% ipython --no-banner

In [1]: import numpy as np

In [2]: from numpy import linalg as LA

In [3]: np.set_printoptions(precision=3, suppress=True, linewidth=160, floatmode="fixed")

In [4]: mat = np.loadtxt("case6.csv", delimiter=",")

In [5]: mat
Out[5]: 
array([[ 0.000,  4.000,  8.000],
       [ 4.000,  0.000,  0.000],
       [ 0.000,  4.000,  8.000],
       [ 4.000,  1.000,  2.000],
       [ 1.000,  5.000, 10.000],
       [ 5.000,  5.000, 10.000]])

In [6]: # null space of dimension 1

In [7]: left, sv, Vt = LA.svd(mat)

In [8]: sv.round(3) + 0
Out[8]: array([20.749,  6.518,  0.000])

In [9]: np.argmax(sv[:-1] / (sv[1:] + 1e-6)) + 1
Out[9]: np.int64(2)

In [10]: other = left[:, :2] @ np.diag(sv[:2]) @ Vt[:2]

In [11]: LA.matrix_rank(other)
Out[11]: np.int64(2)

In [12]: LA.cond(mat) > 100
Out[12]: np.True_

In [13]: np.allclose(mat[:-1].T @ LA.lstsq(mat[:-1].T, mat[-1])[0], mat[-1])
Out[13]: True

In [14]: LA.lstsq(mat[:-1].T, mat[-1])[2]
Out[14]: np.int32(2)

In [15]: round(float(np.trace(LA.pinv(mat) @ mat)), 3)
Out[15]: 2.0

In [16]: J = np.loadtxt("out19.csv", delimiter=",")

In [17]: J
Out[17]: 
array([[-2.936, -0.087, -1.987, -0.961],
       [-2.784, -0.115, -1.900, -1.113],
       [-2.881,  0.118, -2.083, -0.962],
       [-3.052,  0.093, -1.942, -1.101],
       [-2.949, -0.131, -1.969, -1.196],
       [-2.891,  0.089, -1.976, -0.829],
       [-2.898,  0.062, -2.049, -0.947],
       [-2.737, -0.034, -2.058, -0.946],
       [ 1.837,  2.008, -2.098, -1.964],
       [ 1.916,  2.057, -2.059, -2.128],
       [ 1.919,  1.976, -1.956, -1.840],
       [ 1.989,  2.201, -1.715, -1.946],
       [ 2.015,  2.131, -1.998, -2.027],
       [ 2.246,  1.820, -2.087, -2.006],
       [ 1.815,  2.097, -2.272, -2.051],
       [ 1.811,  1.975, -2.039, -1.947]])

In [18]: W2 = J[[14, 4]].astype(float)

In [19]: for _ in range(4):
    ...:     idx = LA.norm(J[:, None] - W2, axis=-1).argmin(axis=1)
    ...:     W2 = np.array([J[idx == j].mean(axis=0) for j in range(2)])
    ...: 

In [20]: idx
Out[20]: array([1, 1, 1, 1, 1, 1, 1, 1, 0, 0, 0, 0, 0, 0, 0, 0])

In [21]: np.bincount(idx)
Out[21]: array([8, 8])

In [22]: W2
Out[22]: 
array([[ 1.944,  2.033, -2.028, -1.989],
       [-2.891, -0.001, -1.995, -1.007]])

In [23]: W2[1] - W2[0]
Out[23]: array([-4.835, -2.034,  0.033,  0.982])

In [24]: ang = np.radians(15)

In [25]: r_ = np.eye(4)

In [26]: r_[1, 1] = r_[0, 0] = np.cos(ang)

In [27]: r_[1, 0], r_[0, 1] = -np.sin(ang), np.sin(ang)

In [28]: r_
Out[28]: 
array([[ 0.966,  0.259,  0.000,  0.000],
       [-0.259,  0.966,  0.000,  0.000],
       [ 0.000,  0.000,  1.000,  0.000],
       [ 0.000,  0.000,  0.000,  1.000]])

In [29]: other = J @ r_.T

In [30]: np.allclose(J @ J.T, other @ other.T)
Out[30]: True

In [31]: LA.svd(J, compute_uv=False), LA.svd(other, compute_uv=False)
Out[31]: 
(array([11.335, 10.320,  0.487,  0.394]),
 array([11.335, 10.320,  0.487,  0.394]))

In [32]: round(float(LA.det(r_)), 3), round(np.trace(r_), 3)
Out[32]: (1.0, np.float64(3.932))

In [33]: C2 = np.cov(J, rowvar=False)

In [34]: C2.shape
Out[34]: (4, 4)

In [35]: J.std(axis=0)
Out[35]: array([2.420, 1.022, 0.113, 0.500])

In [36]: other = np.c_[J[:, :3] @ np.array([[1, 1, 2], [-3, 0, 1], [-3, 3, -2]]), np.array([0, 0, 1, 3, 0, 0, 2, 1, 0, 3, 1, 1, 0, 0, 2, 1])]

In [37]: other
Out[37]: 
array([[ 3.286, -8.897, -1.985,  0.000],
       [ 3.261, -8.484, -1.883,  0.000],
       [ 3.014, -9.130, -1.478,  1.000],
       [ 2.495, -8.878, -2.127,  3.000],
       [ 3.351, -8.856, -2.091,  0.000],
       [ 2.770, -8.819, -1.741,  0.000],
       [ 3.063, -9.045, -1.636,  2.000],
       [ 3.539, -8.911, -1.392,  1.000],
       [ 2.107, -4.457,  9.878,  0.000],
       [ 1.922, -4.261, 10.007,  3.000],
       [ 1.859, -3.949,  9.726,  1.000],
       [ 0.531, -3.156,  9.609,  1.000],
       [ 1.616, -3.979, 10.157,  0.000],
       [ 3.047, -4.015, 10.486,  0.000],
       [ 2.340, -5.001, 10.271,  2.000],
       [ 2.003, -4.306,  9.675,  1.000]])

In [38]: np.round(LA.norm(other - J @ LA.lstsq(J, other)[0], axis=0), 3) + 0
Out[38]: array([0.000, 0.000, 0.000, 3.752])

In [39]: np.round(LA.lstsq(J, other[:, 0])[0], 3) + 0
Out[39]: array([ 1.000, -3.000, -3.000,  0.000])

In [40]: LA.norm(LA.qr(J)[0].T @ other, axis=0) ** 2 / ((other ** 2).sum(axis=0) + 1e-12)
Out[40]: array([1.000, 1.000, 1.000, 0.546])

In [41]: W0 = np.load("test6.npy")

In [42]: W0
Out[42]: 
array([[ 3,  6, -1],
       [ 6,  1,  9],
       [ 6,  1,  9],
       [-2,  8, -6]])

In [43]: # rows 1 and 2 are equal

In [44]: x = np.array([0, -1, 3])

In [45]: target = W0 @ x

In [46]: target
Out[46]: array([ -9,  26,  26, -26])

In [47]: np.round(LA.lstsq(W0, target)[0], 3) + 0
Out[47]: array([ 0.000, -1.000,  3.000])

In [48]: rng = np.random.default_rng(42792)

In [49]: target = target + 0.02 * rng.normal(size=4)

In [50]: target
Out[50]: array([ -9.000,  26.014,  25.989, -26.002])

In [51]: coef, *_ = LA.lstsq(W0, target)

In [52]: [round(float(LA.norm(LA.solve(W0.T @ W0 + lam * np.eye(3), W0.T @ target))), 2) for lam in (0, 1, 10, 100)]
Out[52]: [3.16, 3.01, 2.78, 2.05]
